$ python -q
>>> import numpy as np
>>> import numpy.linalg as la
>>> np.set_printoptions(precision=2, suppress=True, linewidth=100)
>>> A = np.load("a.npy")
>>> print(A)
[[ 4.1   0.66  0.29 -3.98]
 [-5.9  10.1   0.32  7.45]
 [-5.5   9.37  0.04  7.16]
 [ 4.08  0.34 -0.52 -1.96]
 [-5.45 11.14  0.9   7.66]
 [-6.25 10.11 -0.47  9.59]
 [-4.67 11.16  0.32  8.28]
 [ 4.54  0.24 -0.14 -1.  ]
 [-5.57 10.64  0.2   6.08]
 [ 3.66  0.31 -0.87 -3.17]
 [ 4.04 -1.17  0.08 -3.21]
 [ 4.66  2.58  0.79 -3.93]
 [-5.47  8.72 -0.3   9.28]
 [ 3.83 -0.9   1.01 -2.91]
 [ 3.97 -0.92  1.19 -3.72]
 [-5.77 11.   -0.91  7.96]
 [-5.28 11.3   1.26  6.61]
 [ 3.6  -0.13  0.68 -3.11]
 [-7.85 10.08 -1.56  8.38]
 [ 3.36 -0.59 -1.04 -3.25]
 [-5.41 10.76 -0.88  8.06]
 [-5.26  8.47 -0.64  7.95]
 [ 3.28 -0.86  0.17 -2.98]
 [ 5.4   1.21 -1.99 -2.69]
 [-6.97 10.08 -0.49  8.93]
 [-4.92  8.82 -0.62  8.44]
 [ 4.13  0.64 -0.35 -3.78]
 [-5.03 10.25  0.4   7.97]]
>>> x = np.array([0, 3, 1, 4])
>>> print((A @ x).argmax())
5
>>> print(la.norm(A @ x) <= la.norm(A, 2) * la.norm(x) + 1e-9)
True
>>> idx = A[:, 0] > np.median(A[:, 0])
>>> r0 = A[idx].mean(axis=0) - A[~idx].mean(axis=0)
>>> print(np.argsort(-np.abs(r0).round(6), kind="stable"))
[3 0 1 2]
>>> data = np.loadtxt("out15.csv", delimiter=",")
>>> print(data)
[[ 3. -2. -1. -2.]
 [ 2. -2.  2.  0.]
 [ 1.  2. -3.  3.]
 [ 3.  2.  3. -2.]
 [ 1.  3.  2.  1.]]
>>> rng = np.random.default_rng(852891)
>>> idx = rng.permutation(4)
>>> out = data[:, idx] * rng.choice([-1, 1], 4)
>>> print(out)
[[ 3.  2. -2. -1.]
 [ 2. -0. -2.  2.]
 [ 1. -3.  2. -3.]
 [ 3.  2.  2.  3.]
 [ 1. -1.  3.  2.]]
>>> U, _, Vh = la.svd(data.T @ out)
>>> print(idx)
[0 3 1 2]
>>> J = np.eye(4, dtype=int)[rng.permutation(4)] * np.array([3, 3, -1, 0])
>>> print(J)
[[ 0  0 -1  0]
 [ 3  0  0  0]
 [ 0  3  0  0]
 [ 0  0  0  0]]
>>> rk = la.matrix_rank(J)
>>> print(rk)
3
>>> null = la.svd(J)[2][rk:].T
>>> print(null.shape)
(4, 1)
>>> print([int(la.matrix_rank(J[:, :j + 1])) for j in range(4)])
[1, 2, 3, 3]
>>> print(la.matrix_rank(J.T @ J), la.matrix_rank(J @ J.T))
3 3
>>> print(null[:, 0] / null[np.abs(null[:, 0]).round(6).argmax(), 0])
[0. 0. 0. 1.]
>>> print(null @ null.T)
[[0. 0. 0. 0.]
 [0. 0. 0. 0.]
 [0. 0. 0. 0.]
 [0. 0. 0. 1.]]
>>> print(J @ J.T)
[[1 0 0 0]
 [0 9 0 0]
 [0 0 9 0]
 [0 0 0 0]]
>>> print(J.T @ J)
[[9 0 0 0]
 [0 9 0 0]
 [0 0 1 0]
 [0 0 0 0]]
>>> print(la.svd(J, compute_uv=False))
[3. 3. 1. 0.]
>>> print(J[:, 0] @ J[:, 2])
0
>>> print(np.flatnonzero(la.matrix_power((J != 0) + (J.T != 0) + np.eye(4), 4)[3]))
[3]
>>> print((J != 0).astype(int))
[[0 0 1 0]
 [1 0 0 0]
 [0 1 0 0]
 [0 0 0 0]]
>>> print(round(float(la.det(J)), 2))
0.0
>>> print(np.sort(la.eigvals(J).real))
[-2.08  0.    1.04  1.04]
>>> F = np.array([[5, -3, 5, 5], [-3, 4, 5, 2], [1, 1, 5, 1]])
>>> F[:, 1] = -3 * F[:, 2]
>>> print(F)
[[  5 -15   5   5]
 [ -3 -15   5   2]
 [  1 -15   5   1]]
>>> out = F / la.norm(F, axis=1, keepdims=True)
>>> G = out @ out.T
>>> print((G - 2 * np.eye(3)).round(6).argmax(axis=1))
[2 2 1]
>>> print(G[0])
[1.   0.87 0.95]
>>> print(G)
[[1.   0.87 0.95]
 [0.87 1.   0.97]
 [0.95 0.97 1.  ]]
>>> print(la.norm(out, axis=1))
[1. 1. 1.]
>>> blk = np.stack([F, 3 * F, F[::-1]])
>>> print(la.matrix_rank(blk.reshape(3, -1)))
2
>>> print(la.matrix_rank(blk))
[3 3 3]
>>> print(blk.shape)
(3, 3, 4)
>>> print(np.einsum("bij,cij->bc", blk, blk))
[[ 815 2445  783]
 [2445 7335 2349]
 [ 783 2349  815]]
>>> print((blk @ F.T).shape)
(3, 3, 3)
>>> print(np.argsort(-la.norm(J, axis=0).round(6), kind="stable")[:3])
[0 1 2]
>>> print(round(float(la.norm(J, 2) / la.norm(J)), 2))
0.69
>>> G = data.T @ data
>>> print((data @ data.T).shape)
(5, 5)
>>> print(la.matrix_rank(G))
4
>>> print(np.allclose(G, G.T))
True
>>> r0 = np.array([0, 2, 0])
>>> print(np.correlate(F[2], F[0], "full"))
[   5  -70  -65  260 -145   10    5]
>>> W0 = np.array([[-0.21, 1.07, 1.92, -1.99],
...     [0.11, 0.87, 1.87, -1.94],
...     [0.11, 1.04, 1.96, -1.91],
...     [2.95, 0.97, -0.98, 0.96],
...     [2.88, 1.13, -1.17, 1.14],
...     [3.21, 0.98, -1.06, 0.99],
...     [-1.04, 1.96, 2.9, -1.15],
...     [-1.1, 1.88, 2.96, -0.92],
...     [-1.06, 2.07, 2.96, -0.99]])
>>> blk = np.stack([W0, -1 * W0, W0[::-1]])
>>> print((blk @ W0.T).shape)
(3, 9, 9)
>>> print(blk.shape)
(3, 9, 4)
>>> print(la.norm(blk, axis=(1, 2)))
[10.33 10.33 10.33]
>>> print(la.matrix_rank(blk))
[4 4 4]
>>> out = np.c_[W0[:, :1] @ np.array([[-3]]), np.array([1, 2, -5, -3, 4, 0, 1, -5, 3])]
>>> print(out)
[[ 0.63  1.  ]
 [-0.33  2.  ]
 [-0.33 -5.  ]
 [-8.85 -3.  ]
 [-8.64  4.  ]
 [-9.63  0.  ]
 [ 3.12  1.  ]
 [ 3.3  -5.  ]
 [ 3.18  3.  ]]
>>> print(np.round(la.norm(out - W0 @ la.lstsq(W0, out)[0], axis=0), 2) + 0)
[0.   7.37]
>>> print(la.norm(la.qr(W0)[0].T @ out, axis=0) ** 2 / ((out ** 2).sum(axis=0) + 1e-12))
[1.  0.4]
>>> print(np.round(la.lstsq(W0, out[:, 0])[0], 2) + 0)
[-3.  0.  0.  0.]
>>> x = np.array([0, 0, 2, 2])
>>> target = W0 @ x
>>> print(np.round(la.pinv(W0) @ W0, 2) + 0)
[[1. 0. 0. 0.]
 [0. 1. 0. 0.]
 [0. 0. 1. 0.]
 [0. 0. 0. 1.]]
>>> print(np.round(la.solve(W0.T @ W0, W0.T @ target), 2) + 0)
[0. 0. 2. 2.]
>>> print(np.round(la.lstsq(W0, target)[0], 2) + 0)
[0. 0. 2. 2.]
>>> target = target + 0.3 * rng.normal(size=9)
>>> print(target)
[-0.31 -0.6  -0.1  -0.18 -0.27  0.09  3.14  4.3   3.66]
>>> coef, *_ = la.lstsq(W0, target)
>>> print(np.round(W0.T @ (target - W0 @ coef), 2) + 0)
[0. 0. 0. 0.]
>>> print(coef.round())
[ 0. -1.  3.  2.]
>>> U, sig, Vh = la.svd(W0, full_matrices=False)
>>> print(sig / sig[0])
[1.   0.62 0.24 0.03]
>>> print(np.round(Vh @ Vh.T, 2) + 0)
[[1. 0. 0. 0.]
 [0. 1. 0. 0.]
 [0. 0. 1. 0.]
 [0. 0. 0. 1.]]
>>> print(sig)
[8.61 5.3  2.1  0.26]
>>> print(np.abs(Vh[0]))
[0.43 0.3  0.73 0.44]
>>> print(np.allclose(U * sig @ Vh, W0))
True
>>> out = W0 + rng.integers(-2, 3, (9, 3)) @ rng.integers(-2, 3, (3, 4))
>>> print(out)
[[-1.21  5.07  2.92  3.01]
 [-0.89  2.87  6.87  3.06]
 [-0.89  2.04  2.96  1.09]
 [ 2.95  3.97 -0.98  2.96]
 [ 1.88 -0.87  5.83  4.14]
 [ 4.21 -2.02 -4.06 -4.01]
 [ 0.96  0.96 -1.1  -7.15]
 [-0.1   9.88  1.96  2.08]
 [-0.06  4.07  1.96 -1.99]]
>>> print(np.abs(out - W0).sum(axis=1))
[11. 13.  6.  5. 13. 12. 13. 13.  5.]
>>> print(la.matrix_rank(out - W0, tol=1e-8))
3
>>> mat = np.array([[2, 3, 4], [5, 6, 7], [8, 9, 10], [11, 12, 13]])
>>> out = F[0, 0] * F[1:] - np.outer(F[1:, 0], F[0])
>>> print(out)
[[   0 -120   40   25]
 [   0  -60   20    0]]
>>> print(np.flatnonzero(~out.round(6).any(axis=1)))
[]
>>> print(la.matrix_rank(out), la.matrix_rank(F))
2 3
>>> arr = np.load("m.npy")
>>> print(arr)
[[ 1 -1  1 -1 -1  1 -1  1]
 [ 1  1 -1 -1 -1 -1  1  1]
 [ 1  1  1  1 -1 -1 -1 -1]]
>>> def softmax(z):
...     e = np.exp(z - z.max(axis=-1, keepdims=True))
...     return e / e.sum(axis=-1, keepdims=True)
... 
>>> print(np.round(softmax(10 * arr[1]), 2) + 0)
[0.25 0.25 0.   0.   0.   0.   0.25 0.25]
>>> print(softmax(arr[1] + 4))
[0.22 0.22 0.03 0.03 0.03 0.03 0.22 0.22]
>>> scores = arr @ arr.T / np.sqrt(8)
>>> print(softmax(scores)[1] @ arr)
[ 1.    0.89 -0.79 -0.89 -1.   -0.89  0.79  0.89]
>>> print(round(la.norm(arr[1], 1), 2), round(la.norm(arr[1], np.inf), 2))
8.0 1.0
>>> print(round(la.norm(arr, "nuc"), 2))
8.49
>>> print(la.norm(arr, axis=1))
[2.83 2.83 2.83]
>>> E = np.array([[3, -2, 5], [5, -2, 7], [-2, 4, -6], [4, 4, 0]])
>>> out = E[0, 0] * E[1:] - np.outer(E[1:, 0], E[0])
>>> print(out)
[[  0   4  -4]
 [  0   8  -8]
 [  0  20 -20]]
>>> print(la.matrix_rank(out), la.matrix_rank(E))
1 2
>>> print(np.flatnonzero(~out.round(6).any(axis=1)))
[]
>>> print(E[:, 0] / E[0, 0])
[ 1.    1.67 -0.67  1.33]
>>> print(round(np.trace(la.pinv(out) @ out), 2))
1.0
>>> print(np.abs(np.diag(la.qr(out)[1])) > 1e-9)
[False  True False]
